$ python3 -q
>>> import numpy as np
>>> from numpy import linalg as LA
>>> np.set_printoptions(suppress=True, linewidth=100)
>>> def rnd(a):
...     return np.round(a, 2) + 0
... 
>>> A = np.loadtxt("x.csv", delimiter=",")
>>> rnd(A)
array([[-0.36, -0.86, -0.2 ],
       [ 0.43, -0.41,  0.78],
       [-0.32, -0.16, -0.07],
       [-0.76,  0.25,  0.57],
       [ 0.04,  0.06, -0.12]])
>>> def softmax(z):
...     e = np.exp(z - z.max(axis=-1, keepdims=True))
...     return e / e.sum(axis=-1, keepdims=True)
... 
>>> rnd(softmax(A[1]))
array([0.35, 0.15, 0.5 ])
>>> rnd(softmax(10 * A[1]))
array([0.03, 0.  , 0.97])
>>> rnd(softmax(A[1] + -2))
array([0.35, 0.15, 0.5 ])
>>> S = A @ A.T / np.sqrt(3)
>>> softmax(S).round(6).argmax(axis=1)
array([0, 1, 0, 3, 4])
>>> q = A.astype(float).copy()
>>> for j in range(3):
...     q[:, j] -= q[:, :j] @ (q[:, :j].T @ q[:, j])
...     q[:, j] /= LA.norm(q[:, j])
... 
>>> rnd(q.T @ q)
array([[1., 0., 0.],
       [0., 1., 0.],
       [0., 0., 1.]])
>>> rnd(q)
array([[-0.36, -0.86, -0.2 ],
       [ 0.43, -0.41,  0.78],
       [-0.32, -0.16, -0.07],
       [-0.76,  0.25,  0.57],
       [ 0.04,  0.06, -0.12]])
>>> rnd(q @ q.T)
array([[ 0.91,  0.04,  0.27, -0.06, -0.04],
       [ 0.04,  0.97, -0.13,  0.02, -0.1 ],
       [ 0.27, -0.13,  0.14,  0.17, -0.01],
       [-0.06,  0.02,  0.17,  0.96, -0.08],
       [-0.04, -0.1 , -0.01, -0.08,  0.02]])
>>> rnd(q.T @ q)
array([[1., 0., 0.],
       [0., 1., 0.],
       [0., 0., 1.]])
>>> rnd(A.T @ A)
array([[1., 0., 0.],
       [0., 1., 0.],
       [0., 0., 1.]])
>>> rnd(A @ A.T)
array([[ 0.91,  0.04,  0.27, -0.06, -0.04],
       [ 0.04,  0.97, -0.13,  0.02, -0.1 ],
       [ 0.27, -0.13,  0.14,  0.17, -0.01],
       [-0.06,  0.02,  0.17,  0.96, -0.08],
       [-0.04, -0.1 , -0.01, -0.08,  0.02]])
>>> rnd(LA.norm(A, axis=0))
array([1., 1., 1.])
>>> rnd(A[:, 1] @ A[:, 2])
np.float64(0.0)
>>> rng = np.random.default_rng(77680)
>>> data = np.eye(4, dtype=int)[rng.permutation(4)]
>>> data
array([[1, 0, 0, 0],
       [0, 0, 0, 1],
       [0, 1, 0, 0],
       [0, 0, 1, 0]])
>>> x0 = np.array([-1, -3, 0, -1])
>>> [p for p in range(1, 25) if np.allclose(LA.matrix_power(data, p), np.eye(4))]
[3, 6, 9, 12, 15, 18, 21, 24]
>>> rnd(LA.norm(x0)), rnd(LA.norm(data @ x0))
(np.float64(3.32), np.float64(3.32))
>>> 4 - LA.matrix_rank(data - np.eye(4), tol=1e-8)
np.int64(2)
>>> M = np.array([[-1.75, -4.4, 3.74, 4.14, 2.61],
...     [7.74, 16.51, -15.82, -16.05, -11.66],
...     [-8.19, -15.25, 16.01, 15.98, 12.78],
...     [-2.0, -4.42, 3.84, 3.53, 3.15],
...     [5.96, 12.01, -12.14, -12.25, -9.43]])
>>> Uu, sv, vt = LA.svd(M)
>>> np.argmax(sv[:-1] / (sv[1:] + 1e-6)) + 1
np.int64(1)
>>> rnd(sv)
array([51.34,  1.45,  0.63,  0.16,  0.11])
>>> Y = Uu[:, :1] @ np.diag(sv[:1]) @ vt[:1]
>>> LA.matrix_rank(M, rtol=0.05)
np.int64(1)
>>> LA.matrix_rank(Y)
np.int64(1)
>>> rnd(LA.norm(M - Y) / LA.norm(M))
np.float64(0.03)
>>> rnd(LA.norm(M - Y, 2)), rnd(sv[1])
(np.float64(1.45), np.float64(1.45))
>>> W0 = np.array([[0, 2, 1, -1], [-2, 0, -1, -2], [2, -1, 2, 0], [-2, -1, -2, -1]])
>>> W0
array([[ 0,  2,  1, -1],
       [-2,  0, -1, -2],
       [ 2, -1,  2,  0],
       [-2, -1, -2, -1]])
>>> Y = LA.inv(W0)
>>> rnd(LA.det(W0) * LA.det(Y))
np.float64(1.0)
>>> rnd(LA.inv(Y))
array([[ 0.,  2.,  1., -1.],
       [-2.,  0., -1., -2.],
       [ 2., -1.,  2.,  0.],
       [-2., -1., -2., -1.]])
>>> rnd(LA.det(W0) * Y)
array([[ -7.,   9.,  -3., -11.],
       [ -2.,   2.,   0.,  -2.],
       [  6.,  -8.,   2.,  10.],
       [  4.,  -4.,   2.,   6.]])
>>> labels = rng.permutation(4)
>>> labels
array([1, 0, 3, 2])
>>> Y = data[labels][:, labels]
>>> rnd(LA.det(Y)), rnd(LA.det(data[labels]))
(np.float64(1.0), np.float64(1.0))
>>> Y = np.array([[-2, 0, -3], [-1, -3, -1], [-1, 3, 0], [-2, -2, 1]])
>>> np.vstack([W0, Y.T]).shape
(7, 4)
>>> LA.matrix_rank(W0 @ Y)
np.int64(3)
>>> np.einsum("ij,ij->i", W0, W0)
array([ 6,  9,  9, 10])
>>> Y.T @ W0.T
array([[-1,  9, -5,  9],
       [-1,  1,  9, -1],
       [-3,  4, -5,  6]])
>>> np.einsum("ik,kj->ji", W0, Y)
array([[-1,  9, -5,  9],
       [-1,  1,  9, -1],
       [-3,  4, -5,  6]])
>>> LA.matrix_rank(np.vstack([W0, Y.T]))
np.int64(4)
>>> hat = np.triu(np.array([[-1, 5, 6, 2], [9, -5, 5, 1], [8, -2, 6, -4], [6, -9, -4, 0]]), 1) + np.eye(4)
>>> Y = hat @ W0 @ LA.inv(hat)
>>> LA.matrix_rank(Y)
np.int64(4)
>>> np.trace(Y), np.trace(W0)
(np.float64(1.0), np.int64(1))
>>> Y
array([[  -2.,    4.,   -4.,  -29.],
       [   6.,  -36.,  151.,  625.],
       [  10.,  -47.,  185.,  771.],
       [  -2.,    9.,  -35., -146.]])
>>> rnd(LA.det(Y))
np.float64(-2.0)
>>> mat = np.load("a.npy")
>>> mat
array([[-2,  0,  1,  4],
       [ 0,  2,  4,  5],
       [ 0,  0, -1,  1],
       [ 0,  0,  0, -4]])
>>> Y = LA.inv(mat)
>>> np.allclose(Y, mat.T)
False
>>> rnd(LA.det(mat) * Y)
array([[  8.,   0.,   8.,  10.],
       [  0.,  -8., -32., -18.],
       [  0.,   0.,  16.,   4.],
       [  0.,   0.,   0.,   4.]])
>>> rnd(LA.inv(Y))
array([[-2.,  0.,  1.,  4.],
       [ 0.,  2.,  4.,  5.],
       [ 0.,  0., -1.,  1.],
       [ 0.,  0.,  0., -4.]])
>>> mat @ Y
array([[1., 0., 0., 0.],
       [0., 1., 0., 0.],
       [0., 0., 1., 0.],
       [0., 0., 0., 1.]])
>>> (np.abs(Y) > 1e-9).astype(int)
array([[1, 0, 1, 1],
       [0, 1, 1, 1],
       [0, 0, 1, 1],
       [0, 0, 0, 1]])
>>> rnd(LA.slogdet(mat)[0])
np.float64(-1.0)
>>> E = np.load("dump.npy")
>>> E
array([[  0,   2,   1,   0,   0],
       [  3,   1,   3,   5,   3],
       [  1,   1,   1,   0,   4],
       [  2,   3,   0,   5,   5],
       [ -9,  -1,  -8, -15,  -9]])
>>> LA.lstsq(E[:-1].T, E[-1])[2]
np.int32(4)
>>> np.abs(np.diag(LA.qr(E)[1])) > 1e-9
array([ True,  True,  True,  True, False])
>>> x0 = np.array([5, 2, 3, 4, 5])
>>> h1 = np.maximum(E @ x0, 0)
>>> np.flatnonzero(h1 > 1e-9)
array([0, 1, 2, 3])
>>> np.maximum(E @ (3 * x0), 0)
array([ 21, 183,  90, 183,   0])
>>> rnd(np.tanh(E @ x0))
array([ 1.,  1.,  1.,  1., -1.])
>>> h1
array([ 7, 61, 30, 61,  0])
>>> m1 = np.loadtxt("arr.csv", delimiter=",")
>>> m1
array([[ 1.1 , -0.3 , -0.91],
       [ 0.  ,  0.3 ,  0.9 ],
       [ 2.3 ,  1.8 ,  5.36],
       [-0.5 , -0.5 , -1.51],
       [-0.4 ,  1.7 ,  5.1 ],
       [ 0.9 ,  0.2 ,  0.57],
       [ 0.3 , -1.2 , -3.61],
       [ 0.7 ,  0.9 ,  2.69],
       [-0.6 ,  1.5 ,  4.5 ],
       [-2.9 ,  0.3 ,  0.94],
       [ 0.6 ,  0.4 ,  1.19],
       [ 0.5 , -0.2 , -0.58],
       [-0.4 , -0.1 , -0.29],
       [-2.  , -0.9 , -2.7 ],
       [-0.4 , -0.2 , -0.59],
       [ 1.2 ,  0.9 ,  2.71],
       [ 0.3 , -0.7 , -2.11],
       [-1.7 , -0.4 , -1.19]])
>>> hat = m1 @ LA.solve(m1.T @ m1, m1.T)
>>> rnd(np.diag(hat))
array([0.07, 0.01, 0.44, 0.1 , 0.27, 0.18, 0.15, 0.07, 0.24, 0.43, 0.03, 0.23, 0.02, 0.31, 0.02,
       0.25, 0.07, 0.13])
>>> round(np.log10(LA.cond(m1)))
3
>>> LA.cond(m1) > 100
np.True_
>>> LA.matrix_rank(m1, rtol=0.1)
np.int64(2)
>>> rnd(np.abs(LA.svd(m1)[2][-1]))
array([0.  , 0.95, 0.32])
>>> Uu, sv, vt = LA.svd(W0)
>>> rnd(sv)
array([4.85, 2.7 , 1.78, 0.09])
>>> Y = Uu[:, :3] @ np.diag(sv[:3]) @ vt[:3]
>>> LA.matrix_rank(Y)
np.int64(3)
>>> rnd(LA.norm(W0 - Y) / LA.norm(W0))
np.float64(0.01)
>>> rnd(np.abs(W0 - Y).max())
np.float64(0.04)
>>> rnd(Y)
array([[-0.03,  1.99,  1.02, -0.99],
       [-1.97,  0.01, -1.03, -2.02],
       [ 1.99, -1.  ,  2.01,  0.01],
       [-2.04, -1.01, -1.96, -0.98]])
>>> Y = np.array([[-1, 5], [1, 0], [-3, 5]])
>>> rnd(np.einsum("ij->j", m1))
array([-1.  ,  3.5 , 10.47])
>>> Y = np.c_[A[:, :1] @ np.array([[1]]), np.array([3, 0, 0, 2, 0])]
>>> rnd(Y)
array([[-0.36,  3.  ],
       [ 0.43,  0.  ],
       [-0.32,  0.  ],
       [-0.76,  2.  ],
       [ 0.04,  0.  ]])
>>> rnd(LA.norm(LA.qr(A)[0].T @ Y, axis=0) ** 2 / ((Y ** 2).sum(axis=0) + 1e-12))
array([1.  , 0.88])
>>> rnd(LA.lstsq(A, Y[:, 0])[0])
array([1., 0., 0.])
>>> LA.matrix_rank(Y)
np.int64(2)
>>> feats = np.load("block3.npy")
>>> feats
array([[3., 1., 0., 0.],
       [0., 3., 1., 0.],
       [0., 0., 3., 1.],
       [0., 0., 0., 3.]])
>>> blk = np.stack([feats, -2 * feats, feats[::-1]])
>>> LA.matrix_rank(blk.reshape(3, -1))
np.int64(2)
>>> blk.sum(axis=0)
array([[-3., -1.,  0.,  3.],
       [ 0., -3.,  2.,  1.],
       [ 0.,  3., -2., -1.],
       [ 3.,  1.,  0., -3.]])
>>> np.einsum("bij,cij->bc", blk, blk)
array([[ 39., -78.,   6.],
       [-78., 156., -12.],
       [  6., -12.,  39.]])
>>> (blk @ feats.T).shape
(3, 4, 4)
>>> rnd(LA.norm(blk, axis=(1, 2)))
array([ 6.24, 12.49,  6.24])
>>> ang = np.radians(120)
>>> R = np.eye(4)
>>> R[2, 2] = R[3, 3] = np.cos(ang)
>>> R[2, 3], R[3, 2] = -np.sin(ang), np.sin(ang)
>>> rnd(R)
array([[ 1.  ,  0.  ,  0.  ,  0.  ],
       [ 0.  ,  1.  ,  0.  ,  0.  ],
       [ 0.  ,  0.  , -0.5 , -0.87],
       [ 0.  ,  0.  ,  0.87, -0.5 ]])
>>> Y = feats @ R.T
>>> np.allclose(LA.norm(feats, axis=1), LA.norm(Y, axis=1))
True
>>> rnd(LA.svd(feats, compute_uv=False)), rnd(LA.svd(Y, compute_uv=False))
(array([3.84, 3.39, 2.79, 2.23]), array([3.84, 3.39, 2.79, 2.23]))
>>> rnd(Y)
array([[ 3.  ,  1.  ,  0.  ,  0.  ],
       [ 0.  ,  3.  , -0.5 ,  0.87],
       [ 0.  ,  0.  , -2.37,  2.1 ],
       [ 0.  ,  0.  , -2.6 , -1.5 ]])
>>> np.allclose(feats @ feats.T, Y @ Y.T)
True
>>> rnd(LA.det(R)), rnd(np.trace(R))
(np.float64(1.0), np.float64(1.0))
